% ipython --no-banner

In [1]: import numpy as np

In [2]: import numpy.linalg as la

In [3]: np.set_printoptions(suppress=True, linewidth=140)

In [4]: J = np.loadtxt("m.csv", delimiter=",")

In [5]: J.round(3)
Out[5]: 
array([[ 4.421,  1.142,  0.339,  1.151,  0.021,  0.407, -0.959, -1.128,  0.657,  1.084,  0.038,  0.221,  0.195,  0.019],
       [ 1.142,  4.063, -0.013,  0.765,  0.685,  1.833, -0.873,  0.71 , -0.558,  0.12 , -0.341, -1.504,  1.397, -0.085],
       [ 0.339, -0.013,  3.317, -0.052,  0.21 ,  0.449,  1.012,  0.46 , -1.027, -0.724, -0.668,  0.779,  0.504,  0.018],
       [ 1.151,  0.765, -0.052,  3.64 ,  0.421, -0.38 ,  0.938,  0.403, -0.25 , -0.746,  0.363,  0.776,  0.444, -0.528],
       [ 0.021,  0.685,  0.21 ,  0.421,  2.936, -0.017, -0.04 , -0.397,  0.085, -0.26 , -0.695, -0.21 ,  0.603, -0.204],
       [ 0.407,  1.833,  0.449, -0.38 , -0.017,  5.47 ,  0.646, -1.112,  1.061,  0.934, -1.001, -0.338,  0.719, -0.303],
       [-0.959, -0.873,  1.012,  0.938, -0.04 ,  0.646,  2.315, -0.306, -1.24 , -1.369,  0.868,  0.998,  0.225, -0.114],
       [-1.128,  0.71 ,  0.46 ,  0.403, -0.397, -1.112, -0.306,  2.849, -0.38 ,  0.414, -0.117, -1.064,  0.481,  0.846],
       [ 0.657, -0.558, -1.027, -0.25 ,  0.085,  1.061, -1.24 , -0.38 ,  4.38 ,  0.469, -0.193, -1.257, -0.055, -0.862],
       [ 1.084,  0.12 , -0.724, -0.746, -0.26 ,  0.934, -1.369,  0.414,  0.469,  4.427, -0.316,  0.544,  0.328,  0.656],
       [ 0.038, -0.341, -0.668,  0.363, -0.695, -1.001,  0.868, -0.117, -0.193, -0.316,  4.752,  0.502,  1.305, -0.155],
       [ 0.221, -1.504,  0.779,  0.776, -0.21 , -0.338,  0.998, -1.064, -1.257,  0.544,  0.502,  3.349, -0.512,  0.611],
       [ 0.195,  1.397,  0.504,  0.444,  0.603,  0.719,  0.225,  0.481, -0.055,  0.328,  1.305, -0.512,  2.915,  0.137],
       [ 0.019, -0.085,  0.018, -0.528, -0.204, -0.303, -0.114,  0.846, -0.862,  0.656, -0.155,  0.611,  0.137,  4.167]])

In [6]: rank = la.matrix_rank(J)

In [7]: rank
Out[7]: np.int64(12)

In [8]: ns = la.svd(J)[2][rank:].T

In [9]: [int(la.matrix_rank(J[:, :j + 1])) for j in range(14)]
Out[9]: [1, 2, 3, 4, 5, 6, 7, 8, 9, 10, 11, 12, 12, 12]

In [10]: print([int(la.matrix_rank(np.delete(J, i, axis=0))) for i in range(14)])
[12, 12, 12, 12, 12, 12, 12, 12, 12, 12, 12, 12, 12, 12]

In [11]: la.matrix_rank(J.T @ J), la.matrix_rank(J @ J.T)
Out[11]: (np.int64(12), np.int64(12))

In [12]: np.allclose(J @ ns, 0)
Out[12]: True
